In [1]: import numpy as np

In [2]: from numpy import linalg as LA

In [3]: np.set_printoptions(suppress=True, linewidth=120)

In [4]: m1 = np.loadtxt("arr.csv", delimiter=",")

In [5]: m1
Out[5]: 
array([[-7.3,  3.4, -0.2,  4.3,  2.6, -0.7, -3.1],
       [-2.3, -0.7, -7. ,  1.2, -1.9, -3. , -5.7],
       [-3.2, -0.3,  3. ,  3.6,  4.6,  5.6,  3.9],
       [-5.9, -5.6,  0.7, -5.5,  0.3,  0.7,  1.4],
       [-0.5, -7.6, -0.5, -2.6, -5.1,  1.9,  2.2],
       [ 3.2,  0.7,  8.5,  0.9,  3.8,  0.7,  1.1],
       [-0.4,  3.8, -2. , -8.1, -2.1,  0.4, -3.4],
       [-0.5, -1.6,  7.4,  1.9,  3.2,  4.8, -2.4],
       [-0.1, -7. , -2.6, -2.1,  1.2,  6.2, -0.4],
       [-5.1,  4.8, -6.4, -1.7, -1.9, -1.9, -0.3],
       [ 3.2, -7.2,  4.8,  2.9, -0.6,  2.2,  0.9],
       [ 3.5, -0.6,  1.1,  7. , -4.9,  2.5, -2.5],
       [ 2.4, -3.4, -7.8,  1. ,  0.1,  1. , -4.4],
       [ 5.1,  2.7, -3.8,  3.2,  5.4,  2.4, -2.5],
       [ 6.5, -4.3,  1.8,  4.9,  2.2, -0.9,  2.6],
       [ 3.3,  0.3,  1.7, -0.6,  5.7, -3. ,  6.7],
       [-1.6, -0.4, -2.2, -6.6,  1.5,  6.8, -0.9],
       [ 1.3,  2.2, -1.8,  6.4,  5.1, -4.5,  1.8],
       [ 2.5,  2.3,  0.8, -5.1,  2.1, -7.4,  1.8]])

In [6]: q, R = LA.qr(m1)

In [7]: np.round(np.abs(np.diag(R)), 1)
Out[7]: array([16.1, 16.8, 18.2, 17.7, 13.4, 14. , 10. ])

In [8]: np.round(q @ R, 1)
Out[8]: 
array([[-7.3,  3.4, -0.2,  4.3,  2.6, -0.7, -3.1],
       [-2.3, -0.7, -7. ,  1.2, -1.9, -3. , -5.7],
       [-3.2, -0.3,  3. ,  3.6,  4.6,  5.6,  3.9],
       [-5.9, -5.6,  0.7, -5.5,  0.3,  0.7,  1.4],
       [-0.5, -7.6, -0.5, -2.6, -5.1,  1.9,  2.2],
       [ 3.2,  0.7,  8.5,  0.9,  3.8,  0.7,  1.1],
       [-0.4,  3.8, -2. , -8.1, -2.1,  0.4, -3.4],
       [-0.5, -1.6,  7.4,  1.9,  3.2,  4.8, -2.4],
       [-0.1, -7. , -2.6, -2.1,  1.2,  6.2, -0.4],
       [-5.1,  4.8, -6.4, -1.7, -1.9, -1.9, -0.3],
       [ 3.2, -7.2,  4.8,  2.9, -0.6,  2.2,  0.9],
       [ 3.5, -0.6,  1.1,  7. , -4.9,  2.5, -2.5],
       [ 2.4, -3.4, -7.8,  1. ,  0.1,  1. , -4.4],
       [ 5.1,  2.7, -3.8,  3.2,  5.4,  2.4, -2.5],
       [ 6.5, -4.3,  1.8,  4.9,  2.2, -0.9,  2.6],
       [ 3.3,  0.3,  1.7, -0.6,  5.7, -3. ,  6.7],
       [-1.6, -0.4, -2.2, -6.6,  1.5,  6.8, -0.9],
       [ 1.3,  2.2, -1.8,  6.4,  5.1, -4.5,  1.8],
       [ 2.5,  2.3,  0.8, -5.1,  2.1, -7.4,  1.8]])

In [9]: R.round(1)
Out[9]: 
array([[ 16.1,  -2.8,   3.9,   5.6,   2.7,  -1.4,   2.5],
       [  0. ,  16.8,  -2.3,   1. ,   3.3,  -7.3,  -1.8],
       [  0. ,   0. , -18.2,  -2.3,  -3.8,  -2.2,  -5.6],
       [  0. ,   0. ,   0. ,  17.7,   2.1,   0.3,  -1.7],
       [  0. ,   0. ,   0. ,   0. ,  13.4,   1.4,   3.6],
       [  0. ,   0. ,   0. ,   0. ,   0. ,  14. ,  -4.2],
       [  0. ,   0. ,   0. ,   0. ,   0. ,   0. ,  10. ]])

In [10]: q.shape, R.shape
Out[10]: ((19, 7), (7, 7))

In [11]: np.allclose(R.T @ R, m1.T @ m1)
Out[11]: True

In [12]: np.trace(q @ q.T)
Out[12]: np.float64(7.0)

In [13]: np.round(q.T @ q, 1) + 0
Out[13]: 
array([[1., 0., 0., 0., 0., 0., 0.],
       [0., 1., 0., 0., 0., 0., 0.],
       [0., 0., 1., 0., 0., 0., 0.],
       [0., 0., 0., 1., 0., 0., 0.],
       [0., 0., 0., 0., 1., 0., 0.],
       [0., 0., 0., 0., 0., 1., 0.],
       [0., 0., 0., 0., 0., 0., 1.]])

In [14]: round(abs(R[0, 0]), 1), round(float(LA.norm(m1[:, 0])), 1)
Out[14]: (np.float64(16.1), 16.1)

In [15]: d = LA.norm(m1[:, None] - m1[None], axis=-1)

In [16]: np.unravel_index(d.round(6).argmax(), d.shape)
Out[16]: (np.int64(9), np.int64(10))

In [17]: d[17].round(6).argsort(kind="stable")[:4]
Out[17]: array([17, 13, 15, 14])

In [18]: d.mean(axis=1).argmax()
Out[18]: np.int64(18)

In [19]: np.round(LA.norm(m1, axis=1), 1)
Out[19]: 
array([10. , 10.1, 10. , 10. , 10. , 10. , 10. , 10. , 10. , 10. , 10. , 10. , 10. , 10. , 10. , 10. , 10. , 10. ,
       10. ])

In [20]: LA.matrix_rank(d ** 2)
Out[20]: np.int64(9)

In [21]: d.shape
Out[21]: (19, 19)

In [22]: cov = np.cov(m1, rowvar=False)

In [23]: cov.round(1)
Out[23]: 
array([[14.3, -2.3,  3.5,  5. ,  2.2, -1.4,  2.2],
       [-2.3, 15.1, -3. ,  0.3,  3.8, -5.9, -2.2],
       [ 3.5, -3. , 19.5,  3.5,  4.3,  3. ,  6.4],
       [ 5. ,  0.3,  3.5, 19.4,  3.3, -0.5, -0.2],
       [ 2.2,  3.8,  4.3,  3.3, 10.6, -0.8,  3.9],
       [-1.4, -5.9,  3. , -0.5, -0.8, 13.9, -1.7],
       [ 2.2, -2.2,  6.4, -0.2,  3.9, -1.7,  9.7]])

In [24]: np.round(np.polyfit(m1[:, 5], m1[:, 3], 1), 1) + 0
Out[24]: array([0. , 0.3])

In [25]: round(np.corrcoef(m1[:, 5], m1[:, 3])[0, 1], 1)
Out[25]: np.float64(-0.0)

In [26]: np.argwhere(np.triu(np.abs(np.corrcoef(m1.T)) > 0.8, 1))
Out[26]: array([], shape=(0, 2), dtype=int64)

In [27]: np.median(m1, axis=0)
Out[27]: array([-0.1, -0.4, -0.2,  1. ,  1.5,  0.7, -0.3])

In [28]: Ac = (m1 - m1.mean(axis=0)) / m1.std(axis=0)

In [29]: np.round(Ac.std(axis=0), 1)
Out[29]: array([1., 1., 1., 1., 1., 1., 1.])

In [30]: np.argwhere(np.abs(Ac) > 2)
Out[30]: 
array([[ 0,  0],
       [ 5,  2],
       [15,  6],
       [18,  5]])

In [31]: beta = LA.lstsq(np.delete(Ac, 5, axis=1), Ac[:, 5])[0]

In [32]: beta.round(1)
Out[32]: array([-0.2, -0.5,  0.3, -0.1,  0.2, -0.4])

In [33]: np.abs(beta).argmax()
Out[33]: np.int64(1)

In [34]: Ac = m1 - m1.mean(axis=0)

In [35]: U, sv, vt = LA.svd(Ac, full_matrices=False)

In [36]: np.searchsorted(np.cumsum(sv ** 2) / (sv ** 2).sum(), 0.9) + 1
Out[36]: np.int64(6)

In [37]: np.round(np.abs(vt[-1]), 1)
Out[37]: array([0.1, 0.4, 0.2, 0.1, 0.5, 0.4, 0.6])

In [38]: np.round(sv ** 2 / (sv ** 2).sum(), 1) + 0
Out[38]: array([0.3, 0.2, 0.2, 0.1, 0.1, 0.1, 0. ])

In [39]: sv.round(1)
Out[39]: array([23.3, 20.2, 17.7, 15.4, 12.4, 11.5,  7.4])

In [40]: round((sv ** 2).sum() ** 2 / (sv ** 4).sum(), 1)
Out[40]: np.float64(5.1)

In [41]: np.round(vt[0] * np.sign(vt[0, np.abs(vt[0]).argmax()]), 1)
Out[41]: array([ 0.4, -0.2,  0.6,  0.5,  0.3,  0.1,  0.3])

In [42]: (np.sign(U[:, 0]) == np.sign(U[0, 0])).astype(int)
Out[42]: array([1, 1, 0, 1, 1, 0, 1, 0, 1, 1, 0, 0, 1, 0, 0, 0, 1, 0, 1])

In [43]: K = np.load("block7.npy")

In [44]: K
Out[44]: 
array([[ 0.3,  1.2,  0. , -2.1, -0.8, -1.2, -0.1],
       [-0.1,  0.4,  0.9, -0.9, -0.2,  1.2, -0.6],
       [-0.2,  0.7,  0.9,  0. ,  0.3,  2.9, -2. ],
       [-0.7,  0.4, -0.1,  0.3,  1.6,  2.1,  3.1],
       [ 0. , -2.2,  1.2,  0.2,  0.2,  0.1, -0.1],
       [-0.5, -0.2,  0.9,  0. ,  0.8,  1.5, -0.3],
       [ 0.9, -1. ,  1.7, -0.2, -0.6,  0.4,  2.2],
       [-1.8,  1.8,  1.3,  1.7, -1.5, -1.3, -0.3],
       [-0.5,  0.1,  0.4,  0.9, -1.2, -0.9, -0.1],
       [-0.1,  1.5, -0.5, -0.8,  0.9,  0.3,  0. ]])

In [45]: t3 = np.stack([K, 3 * K, K[::-1]])

In [46]: LA.matrix_rank(t3.reshape(3, -1))
Out[46]: np.int64(2)

In [47]: np.round(LA.norm(t3, axis=(1, 2)), 1)
Out[47]: array([ 9.3, 27.8,  9.3])
